>>> import numpy as np
>>> np.set_printoptions(precision=2, suppress=True, linewidth=140)
>>> def rd(a):
...     return np.round(a, 2) + 0
... 
>>> A = np.loadtxt("a.csv", delimiter=",")
>>> print(A)
[[-14.   30.   12.    2.  -12. ]
 [  1.9  -0.8  -1.6   0.7  -0.2]
 [  0.5  -1.3  -0.8   2.1   1.6]
 [  1.9  -1.8  -0.3  -1.2   0.4]
 [  1.   -0.5  -0.4   2.5  -0.6]
 [  0.2   0.8   1.9   0.7  -0.2]
 [  0.7  -0.7  -0.3  -1.    0.6]
 [ -0.6  -0.2   1.    0.5   0.3]
 [ -0.9   1.3  -1.7   0.3  -1.3]
 [  0.8  -0.1   1.    0.8   1.4]
 [ -0.7  -1.2  -0.4   0.9  -0.1]
 [  0.8  -0.7  -0.1  -0.4  -0.4]
 [  0.5  -1.2   0.5   0.1  -0.3]
 [  1.1   0.3   1.9   1.    0. ]
 [  0.   -1.1   0.8  -0.4   0.4]
 [  1.4   0.5   0.    0.1   0.6]
 [  0.2   0.7  -0.4  -0.5   2.7]
 [ -0.6   1.3  -0.8   1.   -0.4]
 [ -1.3   0.5  -1.8  -1.1   0.8]
 [ -0.5   0.1  -1.1   0.6  -0.6]
 [  0.2   0.6  -0.5  -0.7  -1.6]
 [ -0.5  -0.4  -1.7   0.2  -0.4]
 [  0.    1.3  -1.4  -0.3   0.4]
 [ -0.2   0.4   2.2   0.7  -0.8]
 [  1.2  -1.4  -1.7   1.9   0.1]]
>>> cen = A - A.mean(axis=0)
>>> vecs = np.linalg.svd(cen)[2][:1]
>>> Y = cen - cen @ vecs.T @ vecs
>>> print(np.linalg.norm(Y, axis=1).round(6).argmax())
16
>>> print(rd(np.linalg.norm(Y) / np.linalg.norm(cen)))
0.24
>>> print(rd(np.diag(vecs.T @ vecs)))
[0.15 0.64 0.11 0.   0.1 ]
>>> cen = A - A.mean(axis=0)
>>> U, sv, VT = np.linalg.svd(cen, full_matrices=False)
>>> print(np.linalg.matrix_rank(cen))
5
>>> print((np.sign(U[:, 0]) == np.sign(U[0, 0])).astype(int))
[1 0 0 0 0 1 0 0 1 0 0 0 0 0 0 0 0 1 0 0 0 0 0 1 0]
>>> print(rd(cen.mean(axis=0)))
[0. 0. 0. 0. 0.]
>>> print(rd(np.abs(VT[-1])))
[0.86 0.48 0.18 0.05 0.01]
>>> print(np.abs(U[:, 0]).argmax())
0
>>> W2 = A[[2, 4]].astype(float)
>>> for _ in range(7):
...     lab = np.linalg.norm(A[:, None] - W2, axis=-1).argmin(axis=1)
...     W2 = np.array([A[lab == j].mean(axis=0) for j in range(2)])
... 
>>> print(lab)
[1 0 0 0 0 0 0 0 0 0 0 0 0 0 0 0 0 0 0 0 0 0 0 0 0]
>>> print(rd(W2[1] - W2[0]))
[-14.3   30.15  12.24   1.65 -12.1 ]
>>> print(np.abs(W2[1] - W2[0]).argmax())
1
>>> X = np.load("block10.npy")
>>> print(X)
[[6. 5. 0. 0. 5. 0.]
 [5. 6. 0. 0. 5. 0.]
 [0. 0. 6. 5. 0. 0.]
 [0. 0. 5. 6. 0. 0.]
 [5. 5. 0. 0. 6. 0.]
 [0. 0. 0. 0. 0. 6.]]
>>> ang = np.radians(30)
>>> r_ = np.eye(6)
>>> r_[3, 3] = r_[5, 5] = np.cos(ang)
>>> r_[3, 5], r_[5, 3] = -np.sin(ang), np.sin(ang)
>>> print(rd(r_))
[[ 1.    0.    0.    0.    0.    0.  ]
 [ 0.    1.    0.    0.    0.    0.  ]
 [ 0.    0.    1.    0.    0.    0.  ]
 [ 0.    0.    0.    0.87  0.   -0.5 ]
 [ 0.    0.    0.    0.    1.    0.  ]
 [ 0.    0.    0.    0.5   0.    0.87]]
>>> Y = X @ r_.T
>>> print(rd(Y))
[[ 6.    5.    0.    0.    5.    0.  ]
 [ 5.    6.    0.    0.    5.    0.  ]
 [ 0.    0.    6.    4.33  0.    2.5 ]
 [ 0.    0.    5.    5.2   0.    3.  ]
 [ 5.    5.    0.    0.    6.    0.  ]
 [ 0.    0.    0.   -3.    0.    5.2 ]]
>>> print(rd(np.linalg.det(r_)), rd(np.trace(r_)))
1.0 5.73
>>> print(np.allclose(np.linalg.norm(X, axis=1), np.linalg.norm(Y, axis=1)))
True
>>> Y = A / np.sqrt((A ** 2).mean(axis=1, keepdims=True))
>>> print(rd(Y[11]))
[ 1.48 -1.3  -0.19 -0.74 -0.74]
>>> print(np.linalg.matrix_rank(Y) == np.linalg.matrix_rank(A))
True
>>> print(rd(np.linalg.norm(Y, axis=1)))
[2.24 2.24 2.24 2.24 2.24 2.24 2.24 2.24 2.24 2.24 2.24 2.24 2.24 2.24 2.24 2.24 2.24 2.24 2.24 2.24 2.24 2.24 2.24 2.24 2.24]
>>> F = np.loadtxt("out13.csv", delimiter=",")
>>> print(F)
[[ 2.  0.  2.  2.  2. -1.  0.]
 [-1. -3. -1. -1. -1. -4. -3.]
 [-1. -3. -1. -1. -1. -4. -3.]
 [ 3.  1.  3.  3.  3.  0.  1.]
 [ 0. -2.  0.  0.  0. -3. -2.]]
>>> F @ F
Traceback (most recent call last):
  File "<python-input-40>", line 1, in <module>
    F @ F
    ~~^~~
ValueError: matmul: Input operand 1 has a mismatch in its core dimension 0, with gufunc signature (n?,k),(k,m?)->(n?,m?) (size 5 is different from 7)
>>> cov = F.T @ F
>>> print(np.trace(cov), (F ** 2).sum())
148.0 148.0
>>> print((F @ F.T).shape)
(5, 5)
>>> print(cov)
[[15.  9. 15. 15. 15.  6.  9.]
 [ 9. 23.  9.  9.  9. 30. 23.]
 [15.  9. 15. 15. 15.  6.  9.]
 [15.  9. 15. 15. 15.  6.  9.]
 [15.  9. 15. 15. 15.  6.  9.]
 [ 6. 30.  6.  6.  6. 42. 30.]
 [ 9. 23.  9.  9.  9. 30. 23.]]
>>> print(np.allclose(cov, cov.T))
True
>>> data = np.array([[0.0, 0.0, 0.0, 0.0, 2.0, 1.0, 2.0],
...     [0.0, 0.0, 0.0, 0.0, 0.0, 1.0, 0.0],
...     [0.0, 0.0, 0.0, 0.0, 2.0, 0.0, 2.0],
...     [0.0, 0.0, 0.0, 0.0, 2.0, 2.0, 2.0],
...     [2.0, 0.0, 2.0, 2.0, 0.0, 0.0, 0.0],
...     [1.0, 1.0, 0.0, 2.0, 0.0, 0.0, 0.0],
...     [2.0, 0.0, 2.0, 2.0, 0.0, 0.0, 0.0]])
>>> evals, vecs = np.linalg.eigh(data)
>>> x = np.array([-8, -8, 5, 7, 5, -3, 7])
>>> print(rd(vecs * np.abs(evals) @ vecs.T))
[[ 1.73  0.15  1.58  1.87  0.    0.    0.  ]
 [ 0.15  0.56 -0.41  0.7   0.    0.    0.  ]
 [ 1.58 -0.41  1.99  1.17  0.    0.    0.  ]
 [ 1.87  0.7   1.17  2.58  0.    0.    0.  ]
 [ 0.    0.    0.    0.    2.37  0.88  2.37]
 [ 0.    0.    0.    0.    0.88  2.11  0.88]
 [ 0.    0.    0.    0.    2.37  0.88  2.37]]
>>> t3 = np.stack([data, -2 * data, data[::-1]])
>>> print((t3 @ data.T).shape)
(3, 7, 7)
>>> print(rd(np.linalg.norm(t3, axis=(1, 2))))
[ 7.75 15.49  7.75]
>>> print(t3.sum(axis=0))
[[ 2.  0.  2.  2. -2. -1. -2.]
 [ 1.  1.  0.  2.  0. -1.  0.]
 [ 2.  0.  2.  2. -2.  0. -2.]
 [ 0.  0.  0.  0.  0.  0.  0.]
 [-2.  0. -2. -2.  2.  0.  2.]
 [-1. -1.  0. -2.  0.  1.  0.]
 [-2.  0. -2. -2.  2.  1.  2.]]
>>> print(rd(np.linalg.det(t3)))
[0. 0. 0.]
>>> print(np.einsum("bij,cij->bc", t3, t3))
[[  60. -120.   12.]
 [-120.  240.  -24.]
 [  12.  -24.   60.]]
>>> print(np.linalg.matrix_rank(t3.reshape(3, -1)))
2
>>> U, sv, VT = np.linalg.svd(data)
>>> print(np.argmax(sv[:-1] / (sv[1:] + 1e-6)) + 1)
4
>>> Y = U[:, :4] @ np.diag(sv[:4]) @ VT[:4]
>>> print(rd(np.linalg.norm(data - Y, 2)), rd(sv[4]))
0.0 0.0
>>> print(np.linalg.matrix_rank(data, rtol=0.05))
4
>>> print(rd(Y))
[[0. 0. 0. 0. 2. 1. 2.]
 [0. 0. 0. 0. 0. 1. 0.]
 [0. 0. 0. 0. 2. 0. 2.]
 [0. 0. 0. 0. 2. 2. 2.]
 [2. 0. 2. 2. 0. 0. 0.]
 [1. 1. 0. 2. 0. 0. 0.]
 [2. 0. 2. 2. 0. 0. 0.]]
>>> print(rd(np.linalg.norm(data - Y) / np.linalg.norm(data)))
0.0
>>> m1 = np.load("sample14.npy")
>>> print(m1)
[[ 0.5   4.51  1.    0.9 ]
 [ 0.8  -6.03 -0.5  -1.2 ]
 [ 1.2   1.52  0.1   0.3 ]
 [-0.3   1.47  0.9   0.3 ]
 [ 0.1   2.49 -0.6   0.5 ]
 [-1.    2.   -1.9   0.4 ]
 [-1.9  -0.01  0.    0.  ]
 [-0.7   8.49  0.1   1.7 ]
 [ 0.8  -2.51 -1.3  -0.5 ]
 [-0.7  -3.   -1.6  -0.6 ]
 [-0.5   3.98 -0.3   0.8 ]
 [ 0.1   3.49  0.1   0.7 ]
 [-0.8   5.03 -0.4   1.  ]
 [-0.9   1.97  1.9   0.4 ]
 [ 1.8  -0.99  1.5  -0.2 ]
 [ 1.    9.51  0.7   1.9 ]
 [ 0.8   5.49 -0.6   1.1 ]
 [-0.5   2.   -1.9   0.4 ]
 [ 1.1   4.   -1.3   0.8 ]
 [-1.6  -6.05 -0.6  -1.2 ]
 [-0.5   2.98  1.9   0.6 ]
 [-0.7   4.48  0.8   0.9 ]
 [-1.5   3.01 -1.5   0.6 ]
 [-0.7   8.02  0.7   1.6 ]
 [-1.7  -4.5   1.4  -0.9 ]
 [-0.4  -0.52  1.2  -0.1 ]
 [ 0.7   4.04  0.5   0.8 ]
 [ 1.1  -3.02 -0.5  -0.6 ]
 [ 0.1   5.    0.9   1.  ]
 [-0.6  -4.01  1.   -0.8 ]
 [ 0.4  -4.01  0.8  -0.8 ]
 [-0.2  -3.94 -1.1  -0.8 ]
 [-0.8   3.5  -1.9   0.7 ]
 [-0.3   4.47 -1.    0.9 ]
 [ 0.2  -6.98  1.6  -1.4 ]]
>>> D = np.linalg.norm(m1[:, None] - m1[None], axis=-1)
>>> print(D.shape)
(35, 35)
>>> print(np.linalg.matrix_rank(D ** 2))
6
>>> print(rd(D[:5, :5]))
[[ 0.   10.86  3.26  3.2   2.64]
 [10.86  0.    7.73  7.85  8.72]
 [ 3.26  7.73  0.    1.7   1.64]
 [ 3.2   7.85  1.7   0.    1.87]
 [ 2.64  8.72  1.64  1.87  0.  ]]
>>> print(np.unravel_index(D.round(6).argmax(), D.shape))
(np.int64(15), np.int64(34))
>>> print((D + 1e9 * np.eye(35)).round(6).argmin(axis=1))
[28 34  4 13 11 17 25 23 27 31 11 10 33 20 25  7 33  5 33  1 13 28 32  7 29  6  0  8  0 30 29  9 22 10  1]
>>> Y = np.array([[5, 4], [5, -4], [3, 2], [2, 4]])
>>> print(np.linalg.matrix_rank(m1 @ Y))
2
>>> W2 = m1[[1, 2]].astype(float)
>>> for _ in range(7):
...     lab = np.linalg.norm(m1[:, None] - W2, axis=-1).argmin(axis=1)
...     W2 = np.array([m1[lab == j].mean(axis=0) for j in range(2)])
... 
>>> print(lab)
[1 0 1 1 1 1 0 1 0 0 1 1 1 1 0 1 1 1 1 0 1 1 1 1 0 0 1 0 1 0 0 0 1 1 0]
>>> print(rd(W2))
[[-0.15 -3.51  0.15 -0.7 ]
 [-0.16  4.16 -0.08  0.83]]
>>> U, sv, VT = np.linalg.svd(W2)
>>> print(np.argmax(sv[:-1] / (sv[1:] + 1e-6)) + 1)
1
>>> Y = U[:, :1] @ np.diag(sv[:1]) @ VT[:1]
>>> print(rd(np.linalg.norm(W2 - Y, 2)), rd(sv[1]))
0.23 0.23
>>> print(rd(Y))
[[ 0.02 -3.51  0.1  -0.7 ]
 [-0.02  4.16 -0.12  0.83]]
>>> print(rd(np.abs(W2 - Y).max()))
0.17
>>> feats = np.load("data.npy")
>>> print(feats)
[[0 1 0]
 [0 0 1]
 [1 0 0]]
>>> print(np.allclose(feats @ feats.T, feats.T @ feats))
True
>>> print((feats @ feats)[0])
[0 0 1]
>>> print(np.sort(np.abs(np.fft.fft(feats[0]))), rd(np.sort(np.linalg.svd(feats, compute_uv=False))))
[1. 1. 1.] [1. 1. 1.]
>>> E = np.load("dump.npy")
>>> print(rd(E))
[[-0.8   0.55 -0.13]
 [ 0.06 -0.26 -0.69]
 [ 0.   -0.23 -0.13]
 [-0.4  -0.55  0.59]
 [-0.45 -0.52 -0.37]]
>>> P = E @ np.linalg.solve(E.T @ E, E.T)
>>> print(np.allclose(P @ P, P))
True
>>> print(rd(P))
[[ 0.96 -0.09 -0.11 -0.07  0.12]
 [-0.09  0.54  0.15 -0.29  0.36]
 [-0.11  0.15  0.07  0.05  0.17]
 [-0.07 -0.29  0.05  0.81  0.25]
 [ 0.12  0.36  0.17  0.25  0.62]]
>>> W0 = np.loadtxt("arr.csv", delimiter=",")
>>> print(rd(W0))
[[ 0.84 -0.92 -0.25 -0.76  1.21  0.58]
 [ 0.3  -0.01  0.99  1.1   0.05  1.31]
 [ 0.53 -0.3   1.15  0.4   0.55 -1.36]
 [-0.99 -1.6   0.39 -0.12 -0.54  0.04]
 [-1.37  0.55  0.42 -0.21  1.26  0.14]
 [-0.23 -0.46 -1.15  1.41  0.6  -0.3 ]]
>>> Y = W0 / np.sqrt((W0 ** 2).mean(axis=1, keepdims=True))
>>> print(np.linalg.matrix_rank(Y) == np.linalg.matrix_rank(W0))
True
>>> W = np.array([[2, 4, 1, 4, 0],
...     [0, 3, 5, 2, 3],
...     [3, 0, 3, 1, 4],
...     [3, 5, 1, 3, 3],
...     [3, 3, 3, 4, 4],
...     [1, 4, 0, 0, 3]])
>>> coef = np.array([5, -4, -1, 4, -3])
>>> act = np.maximum(W0 @ W + coef, 0)
>>> print((act > 0).astype(int))
[[1 0 0 1 0]
 [1 1 1 1 1]
 [1 0 1 1 0]
 [1 0 0 0 0]
 [1 0 1 1 1]
 [1 1 0 1 0]]
>>> W2 = np.array([[1, 2], [2, -2], [-3, 3], [2, 3], [-2, 3]])
>>> print((act @ W2).round(6).argmax(axis=1))
[1 1 1 1 1 1]
>>> rng = np.random.default_rng(3106)
>>> lab = rng.permutation(6)
>>> print(lab)
[2 4 1 0 5 3]
>>> Y = W0[lab][:, lab]
>>> print(rd(np.sort(np.abs(np.linalg.eigvals(Y)))))
[2. 2. 2. 2. 2. 2.]
